In [1]: import numpy as np

In [2]: import numpy.linalg as la

In [3]: np.set_printoptions(suppress=True, linewidth=100)

In [4]: tidy = lambda a: np.round(a, 3) + 0

In [5]: J = np.array([[3, 0, 0],
   ...:     [4, 0, -2],
   ...:     [2, -1, -1],
   ...:     [3, 2, -3],
   ...:     [1, -1, -2],
   ...:     [2, 1, -1],
   ...:     [2, 1, -2],
   ...:     [5, -1, 1],
   ...:     [6, 2, 4],
   ...:     [5, 1, 1],
   ...:     [2, 0, 2],
   ...:     [5, 2, 5],
   ...:     [7, -1, 3],
   ...:     [10, -4, 0],
   ...:     [12, -1, -3],
   ...:     [11, 0, -6],
   ...:     [11, 1, -9],
   ...:     [13, 3, -11],
   ...:     [13, 4, -11],
   ...:     [16, 1, -8],
   ...:     [14, -2, -10]])

In [6]: J
Out[6]: 
array([[  3,   0,   0],
       [  4,   0,  -2],
       [  2,  -1,  -1],
       [  3,   2,  -3],
       [  1,  -1,  -2],
       [  2,   1,  -1],
       [  2,   1,  -2],
       [  5,  -1,   1],
       [  6,   2,   4],
       [  5,   1,   1],
       [  2,   0,   2],
       [  5,   2,   5],
       [  7,  -1,   3],
       [ 10,  -4,   0],
       [ 12,  -1,  -3],
       [ 11,   0,  -6],
       [ 11,   1,  -9],
       [ 13,   3, -11],
       [ 13,   4, -11],
       [ 16,   1,  -8],
       [ 14,  -2, -10]])

In [7]: cen = J - J.mean(axis=0)

In [8]: V = la.svd(cen)[2][:1]

In [9]: Y = cen - cen @ V.T @ V

In [10]: tidy(Y.std(axis=0))
Out[10]: array([1.876, 1.723, 1.783])

In [11]: tidy(np.diag(V.T @ V))
Out[11]: array([0.482, 0.003, 0.515])

In [12]: f, v = J[11], J[6]

In [13]: f @ f
Out[13]: np.int64(54)

In [14]: pr = (f @ v) / (f @ f) * f

In [15]: tidy(pr)
Out[15]: array([0.185, 0.074, 0.185])

In [16]: tidy(v - pr)
Out[16]: array([ 1.815,  0.926, -2.185])

In [17]: tidy(la.norm(f + v) ** 2 + la.norm(f - v) ** 2)
Out[17]: np.float64(126.0)

In [18]: la.matrix_rank(np.outer(f, v))
Out[18]: np.int64(1)

In [19]: X = np.array([[23, 2, 2, 0, -1, -3],
    ...:     [2, 46, 1, 2, 3, 3],
    ...:     [1, -1, 47, 3, -3, 3],
    ...:     [2, 0, 3, 33, 0, 3],
    ...:     [3, 1, -2, 0, -1, -2],
    ...:     [-2, 1, -1, 0, -1, -32]])

In [20]: X @ X
Out[20]: 
array([[ 538,  132,  147,   10,  -19,   41],
       [ 146, 2125,   94,  161,  127,   39],
       [  59,  -91, 2222,  238, -145,   54],
       [ 109,    4,  241, 1098,  -14,    6],
       [  70,   51,  -83,   -4,    9,   54],
       [  16,   10,  -16,   -1,   41, 1032]])

In [21]: np.allclose(X, X.T)
Out[21]: False

In [22]: (X - X.T) / 2
Out[22]: 
array([[ 0. ,  0. ,  0.5, -1. , -2. , -0.5],
       [ 0. ,  0. ,  1. ,  1. ,  1. ,  1. ],
       [-0.5, -1. ,  0. ,  0. , -0.5,  2. ],
       [ 1. , -1. ,  0. ,  0. ,  0. ,  1.5],
       [ 2. , -1. ,  0.5,  0. ,  0. , -0.5],
       [ 0.5, -1. , -2. , -1.5,  0.5,  0. ]])

In [23]: round(np.log10(la.cond(X)))
Out[23]: 2

In [24]: tidy(la.norm(X, 2) / la.norm(X))
Out[24]: np.float64(0.573)

In [25]: A = np.load("x.npy")

In [26]: A
Out[26]: 
array([[-1,  0, -2,  0,  3, -3, -3,  3, -1],
       [ 1,  0, -2,  0,  1,  3, -3,  3, -3],
       [ 0,  2,  0, -2, -1, -2,  0,  2,  2],
       [-1,  3,  1, -3,  3, -1, -2,  1, -1],
       [ 3, -1,  2,  1,  0, -1, -1,  1,  1],
       [ 1,  1,  0, -1,  3,  1,  2,  3, -2],
       [-3,  1,  3, -1, -2, -3,  0,  0,  0],
       [-1,  1, -1, -1,  3,  2,  1,  2,  2],
       [ 3, -3, -1,  3,  0,  1, -3,  0, -3],
       [ 0, -3,  3,  3, -1, -2,  1, -2,  0],
       [ 1,  0,  3,  0, -1, -3,  2,  2,  1],
       [-1,  1,  3, -1, -3,  3,  2, -1, -1]])

In [27]: left, s, VT = la.svd(A)

In [28]: tidy(s)
Out[28]: array([11.326, 10.133,  8.07 ,  5.902,  5.626,  4.309,  3.257,  2.5  ,  0.   ])

In [29]: np.argmax(s[:-1] / (s[1:] + 1e-6)) + 1
Out[29]: np.int64(8)

In [30]: Y = left[:, :8] @ np.diag(s[:8]) @ VT[:8]

In [31]: la.matrix_rank(Y)
Out[31]: np.int64(8)

In [32]: tidy(la.norm(A - Y) / la.norm(A))
Out[32]: np.float64(0.0)

In [33]: arr = np.loadtxt("case18.csv", delimiter=",")

In [34]: arr
Out[34]: 
array([[ 15.007,  13.401,   1.648,  -4.956,  -5.009, -10.089,   1.597,   0.027, -13.416],
       [ 14.162,  12.578,   1.565,  -4.655,  -4.729,  -9.436,   1.538,   0.028, -12.647],
       [-13.856, -12.28 ,  -1.617,   4.65 ,   4.576,   9.209,  -1.55 ,   0.059,  12.356],
       [-15.482, -13.668,  -1.749,   5.106,   5.187,  10.239,  -1.72 ,   0.028,  13.675],
       [ 13.631,  12.087,   1.531,  -4.571,  -4.619,  -9.088,   1.449,   0.019, -12.141],
       [ -5.253,  -4.767,  -0.618,   1.692,   1.819,   3.528,  -0.65 ,   0.023,   4.731],
       [-10.83 ,  -9.526,  -1.165,   3.676,   3.592,   7.211,  -1.221,   0.01 ,   9.544],
       [ -6.94 ,  -6.137,  -0.737,   2.296,   2.304,   4.634,  -0.747,   0.012,   6.152],
       [  4.993,   4.465,   0.512,  -1.74 ,  -1.698,  -3.453,   0.519,   0.023,  -4.492],
       [-10.176,  -9.009,  -1.124,   3.387,   3.359,   6.715,  -1.167,   0.013,   8.994],
       [-13.676, -12.208,  -1.446,   4.573,   4.54 ,   9.114,  -1.474,   0.014,  12.184],
       [  7.232,   6.396,   0.79 ,  -2.433,  -2.483,  -4.768,   0.734,   0.054,  -6.448],
       [ -9.186,  -8.128,  -1.095,   3.079,   3.079,   6.183,  -1.052,  -0.088,   8.116]])

In [35]: left, s, VT = la.svd(arr)

In [36]: np.argmax(s[:-1] / (s[1:] + 1e-6)) + 1
Out[36]: np.int64(1)

In [37]: Y = left[:, :1] @ np.diag(s[:1]) @ VT[:1]

In [38]: tidy(np.abs(arr - Y).max())
Out[38]: np.float64(0.087)

In [39]: la.matrix_rank(arr, rtol=0.05)
Out[39]: np.int64(1)

In [40]: np.argsort(-la.norm(arr, axis=0).round(6), kind="stable")[:3]
Out[40]: array([0, 8, 1])

In [41]: x0 = np.array([1, 1, 0, 0, 1, 2, 2, 3, 1])

In [42]: h = np.maximum(arr @ x0, 0)

In [43]: np.flatnonzero(h > 1e-9)
Out[43]: array([ 2,  3,  5,  6,  7,  9, 10, 12])

In [44]: arr * (h > 1e-9)[:, None]
Out[44]: 
array([[  0.   ,   0.   ,   0.   ,  -0.   ,  -0.   ,  -0.   ,   0.   ,   0.   ,  -0.   ],
       [  0.   ,   0.   ,   0.   ,  -0.   ,  -0.   ,  -0.   ,   0.   ,   0.   ,  -0.   ],
       [-13.856, -12.28 ,  -1.617,   4.65 ,   4.576,   9.209,  -1.55 ,   0.059,  12.356],
       [-15.482, -13.668,  -1.749,   5.106,   5.187,  10.239,  -1.72 ,   0.028,  13.675],
       [  0.   ,   0.   ,   0.   ,  -0.   ,  -0.   ,  -0.   ,   0.   ,   0.   ,  -0.   ],
       [ -5.253,  -4.767,  -0.618,   1.692,   1.819,   3.528,  -0.65 ,   0.023,   4.731],
       [-10.83 ,  -9.526,  -1.165,   3.676,   3.592,   7.211,  -1.221,   0.01 ,   9.544],
       [ -6.94 ,  -6.137,  -0.737,   2.296,   2.304,   4.634,  -0.747,   0.012,   6.152],
       [  0.   ,   0.   ,   0.   ,  -0.   ,  -0.   ,  -0.   ,   0.   ,   0.   ,  -0.   ],
       [-10.176,  -9.009,  -1.124,   3.387,   3.359,   6.715,  -1.167,   0.013,   8.994],
       [-13.676, -12.208,  -1.446,   4.573,   4.54 ,   9.114,  -1.474,   0.014,  12.184],
       [  0.   ,   0.   ,   0.   ,  -0.   ,  -0.   ,  -0.   ,   0.   ,   0.   ,  -0.   ],
       [ -9.186,  -8.128,  -1.095,   3.079,   3.079,   6.183,  -1.052,  -0.088,   8.116]])

In [45]: tidy(np.tanh(arr @ x0))
Out[45]: 
array([-1.   , -1.   ,  1.   ,  1.   , -1.   ,  0.982,  1.   ,  0.997, -0.987,  1.   ,  1.   ,
       -0.997,  0.999])

In [46]: tidy(np.maximum(arr @ (3 * x0), 0))
Out[46]: 
array([ 0.   ,  0.   , 18.873, 20.502,  0.   ,  7.065, 14.37 ,  9.567,  0.   , 12.909, 18.486,
        0.   , 11.637])
